$ python -q
>>> import numpy as np
>>> from numpy import linalg as LA
>>> np.set_printoptions(precision=2, suppress=True, linewidth=140)
>>> arr = np.load("mat.npy")
>>> arr
array([[ 2,  0,  2,  0],
       [ 3, -9,  3, -9],
       [ 2,  0,  2,  0],
       [ 3, -9,  3, -9]])
>>> arr.shape
(4, 4)
>>> np.round(LA.svd(arr, compute_uv=False), 2) + 0
array([19.02,  3.79,  0.  ,  0.  ])
>>> arr.mean(axis=0)
array([ 2.5, -4.5,  2.5, -4.5])
>>> np.diff(arr, axis=0)
array([[ 1, -9,  1, -9],
       [-1,  9, -1,  9],
       [ 1, -9,  1, -9]])
>>> LA.matrix_rank(arr)
np.int64(2)
>>> E = np.loadtxt("layer16.csv", delimiter=",")
>>> E
array([[-1.17,  0.54, -0.63],
       [ 0.65, -0.3 ,  0.35],
       [ 2.73, -1.26,  1.47]])
>>> Uu, sig, VT = LA.svd(E)
>>> sig.round(2) + 0
array([3.73, 0.  , 0.  ])
>>> np.argmax(sig[:-1] / (sig[1:] + 1e-6)) + 1
np.int64(1)
>>> A2 = Uu[:, :1] @ np.diag(sig[:1]) @ VT[:1]
>>> A2
array([[-1.17,  0.54, -0.63],
       [ 0.65, -0.3 ,  0.35],
       [ 2.73, -1.26,  1.47]])
>>> round(LA.norm(E - A2, 2), 2), round(sig[1], 2)
(np.float64(0.0), np.float64(0.0))
>>> round(float(np.abs(E - A2).max()), 2)
0.0
>>> LA.matrix_rank(A2)
np.int64(1)
>>> x0 = np.array([-2, 1, 2])
>>> a = np.maximum(E @ x0, 0)
>>> np.tanh(E @ x0)
array([ 0.92, -0.72, -1.  ])
>>> np.maximum(E @ x0, 0) - np.maximum(-E @ x0, 0)
array([ 1.62, -0.9 , -3.78])
>>> E * (a > 1e-9)[:, None]
array([[-1.17,  0.54, -0.63],
       [ 0.  , -0.  ,  0.  ],
       [ 0.  , -0.  ,  0.  ]])
>>> E.T @ a
array([-1.9 ,  0.87, -1.02])
>>> np.round(np.trace(LA.pinv(arr) @ arr), 2)
np.float64(2.0)
>>> np.allclose(arr[:-1].T @ LA.lstsq(arr[:-1].T, arr[-1])[0], arr[-1])
True
